$ python3 -q
>>> import numpy as np
>>> import numpy.linalg as la
>>> np.set_printoptions(precision=1, suppress=True, linewidth=200, floatmode="fixed")
>>> F = np.load("x.npy")
>>> F
array([[-0.1, -0.3,  0.9,  1.1,  0.0,  0.0, -0.5,  0.9],
       [ 0.5, -0.1, -0.1,  0.5,  1.4,  1.3, -0.7, -0.3],
       [-0.1,  0.0, -1.1, -1.8,  0.3, -0.4, -1.4, -0.4],
       [-1.3, -0.4,  0.3,  0.7,  0.4, -0.8, -0.6, -0.6],
       [ 0.0, -1.7,  0.4, -0.3,  0.1,  0.7, -1.6, -0.8],
       [ 0.5,  1.2, -0.4,  0.5,  0.5, -2.1,  2.0, -1.6],
       [-0.9,  0.5, -1.1, -1.1, -1.5,  0.3,  0.4, -0.1]])
>>> M2 = F / la.norm(F, axis=1, keepdims=True)
>>> C2 = M2 @ M2.T
>>> round(np.degrees(np.arccos(np.clip(C2[2, 5], -1, 1))), 1)
np.float64(100.1)
>>> (np.abs(C2) > 0.9).astype(int)
array([[1, 0, 0, 0, 0, 0, 0],
       [0, 1, 0, 0, 0, 0, 0],
       [0, 0, 1, 0, 0, 0, 0],
       [0, 0, 0, 1, 0, 0, 0],
       [0, 0, 0, 0, 1, 0, 0],
       [0, 0, 0, 0, 0, 1, 0],
       [0, 0, 0, 0, 0, 0, 1]])
>>> C2.round(1) + 0
array([[ 1.0,  0.1, -0.6,  0.3,  0.1, -0.4, -0.6],
       [ 0.1,  1.0,  0.0,  0.0,  0.4, -0.3, -0.5],
       [-0.6,  0.0,  1.0,  0.0,  0.4, -0.2,  0.3],
       [ 0.3,  0.0,  0.0,  1.0,  0.3,  0.1, -0.2],
       [ 0.1,  0.4,  0.4,  0.3,  1.0, -0.6, -0.2],
       [-0.4, -0.3, -0.2,  0.1, -0.6,  1.0,  0.0],
       [-0.6, -0.5,  0.3, -0.2, -0.2,  0.0,  1.0]])
>>> (C2 - 2 * np.eye(7)).round(6).argmax(axis=1)
array([3, 4, 4, 0, 1, 3, 2])
>>> vec = np.array([1, 1, 1, 1, 2, 1, 1, 0])
>>> h = np.maximum(F @ vec, 0)
>>> h
array([1.1, 4.2, 0.0, 0.0, 0.0, 2.7, 0.0])
>>> np.flatnonzero(h > 1e-9)
array([0, 1, 5])
>>> np.maximum(F @ vec, 0) - np.maximum(-F @ vec, 0)
array([ 1.1,  4.2, -4.2, -1.3, -2.3,  2.7, -4.9])
>>> F * (h > 1e-9)[:, None]
array([[-0.1, -0.3,  0.9,  1.1,  0.0,  0.0, -0.5,  0.9],
       [ 0.5, -0.1, -0.1,  0.5,  1.4,  1.3, -0.7, -0.3],
       [-0.0,  0.0, -0.0, -0.0,  0.0, -0.0, -0.0, -0.0],
       [-0.0, -0.0,  0.0,  0.0,  0.0, -0.0, -0.0, -0.0],
       [ 0.0, -0.0,  0.0, -0.0,  0.0,  0.0, -0.0, -0.0],
       [ 0.5,  1.2, -0.4,  0.5,  0.5, -2.1,  2.0, -1.6],
       [-0.0,  0.0, -0.0, -0.0, -0.0,  0.0,  0.0, -0.0]])
>>> np.tanh(F @ vec)
array([ 0.8,  1.0, -1.0, -0.9, -1.0,  1.0, -1.0])
>>> mat = np.load("dump.npy")
>>> mat
array([[ 0,  0,  0,  0,  0,  0,  0,  0,  2,  0,  0,  0,  0,  0,  0,  0],
       [ 0,  0,  0,  0,  0,  0,  1,  0,  0,  0,  0,  0,  0,  0,  0,  0],
       [ 0,  0,  0,  0,  0,  0,  0,  0,  0,  0,  2,  0,  0,  0,  0,  0],
       [ 0,  0,  0,  2,  0,  0,  0,  0,  0,  0,  0,  0,  0,  0,  0,  0],
       [ 0,  0,  0,  0,  0,  1,  0,  0,  0,  0,  0,  0,  0,  0,  0,  0],
       [ 0,  0,  0,  0,  0,  0,  0,  0,  0,  0,  0,  0,  0,  0,  0,  0],
       [ 0,  0,  0,  0,  0,  0,  0,  0,  0,  0,  0,  0,  0,  0,  0,  1],
       [ 0,  0,  0,  0,  0,  0,  0,  0,  0,  0,  0, -2,  0,  0,  0,  0],
       [ 0, -1,  0,  0,  0,  0,  0,  0,  0,  0,  0,  0,  0,  0,  0,  0],
       [ 0,  0,  2,  0,  0,  0,  0,  0,  0,  0,  0,  0,  0,  0,  0,  0],
       [ 0,  0,  0,  0, -1,  0,  0,  0,  0,  0,  0,  0,  0,  0,  0,  0],
       [ 0,  0,  0,  0,  0,  0,  0,  0,  0,  0,  0,  0,  0,  0,  2,  0],
       [ 0,  0,  0,  0,  0,  0,  0,  0,  0, -1,  0,  0,  0,  0,  0,  0],
       [ 0,  0,  0,  0,  0,  0,  0, -2,  0,  0,  0,  0,  0,  0,  0,  0],
       [ 0,  0,  0,  0,  0,  0,  0,  0,  0,  0,  0,  0,  0,  1,  0,  0],
       [-1,  0,  0,  0,  0,  0,  0,  0,  0,  0,  0,  0,  0,  0,  0,  0]])
>>> C2 = mat.T @ mat
>>> la.svd(mat, compute_uv=False) ** 2
array([4.0, 4.0, 4.0, 4.0, 4.0, 4.0, 4.0, 1.0, 1.0, 1.0, 1.0, 1.0, 1.0, 1.0, 1.0, 0.0])
>>> np.allclose(C2, C2.T)
True
>>> (mat @ mat.T).shape
(16, 16)
>>> u = np.array([2, 0, 2, 3, 2, 3, 1])
>>> r1 = np.array([-1, 1, -2, -2, 2, 0, 2, 3, 0])
>>> m1 = np.outer(u, r1)
>>> m1
array([[-2,  2, -4, -4,  4,  0,  4,  6,  0],
       [ 0,  0,  0,  0,  0,  0,  0,  0,  0],
       [-2,  2, -4, -4,  4,  0,  4,  6,  0],
       [-3,  3, -6, -6,  6,  0,  6,  9,  0],
       [-2,  2, -4, -4,  4,  0,  4,  6,  0],
       [-3,  3, -6, -6,  6,  0,  6,  9,  0],
       [-1,  1, -2, -2,  2,  0,  2,  3,  0]])
>>> # column 3 repeats column 2
>>> Uu, s, VT = la.svd(m1)
>>> s.round(1) + 0
array([28.9,  0.0,  0.0,  0.0,  0.0,  0.0,  0.0])
>>> M2 = Uu[:, :1] @ np.diag(s[:1]) @ VT[:1]
>>> round(la.norm(m1 - M2, 2), 1), round(s[1], 1)
(np.float64(0.0), np.float64(0.0))
>>> la.matrix_rank(m1, rtol=0.05)
np.int64(1)
>>> round(np.abs(m1 - M2).max(), 1)
np.float64(0.0)
>>> rk = la.matrix_rank(m1)
>>> rk
np.int64(1)
>>> N = la.svd(m1)[2][rk:].T
>>> np.round(N @ N.T, 1) + 0
array([[ 1.0,  0.0, -0.1, -0.1,  0.1,  0.0,  0.1,  0.1,  0.0],
       [ 0.0,  1.0,  0.1,  0.1, -0.1,  0.0, -0.1, -0.1,  0.0],
       [-0.1,  0.1,  0.9, -0.1,  0.1,  0.0,  0.1,  0.2,  0.0],
       [-0.1,  0.1, -0.1,  0.9,  0.1,  0.0,  0.1,  0.2,  0.0],
       [ 0.1, -0.1,  0.1,  0.1,  0.9,  0.0, -0.1, -0.2,  0.0],
       [ 0.0,  0.0,  0.0,  0.0,  0.0,  1.0,  0.0,  0.0,  0.0],
       [ 0.1, -0.1,  0.1,  0.1, -0.1,  0.0,  0.9, -0.2,  0.0],
       [ 0.1, -0.1,  0.2,  0.2, -0.2,  0.0, -0.2,  0.7,  0.0],
       [ 0.0,  0.0,  0.0,  0.0,  0.0,  0.0,  0.0,  0.0,  1.0]])
>>> [int(la.matrix_rank(np.delete(m1, i, axis=0))) for i in range(7)]
[1, 1, 1, 1, 1, 1, 1]
>>> la.matrix_rank(m1.T @ m1), la.matrix_rank(m1 @ m1.T)
(np.int64(1), np.int64(1))
>>> np.allclose(m1 @ N, 0)
True
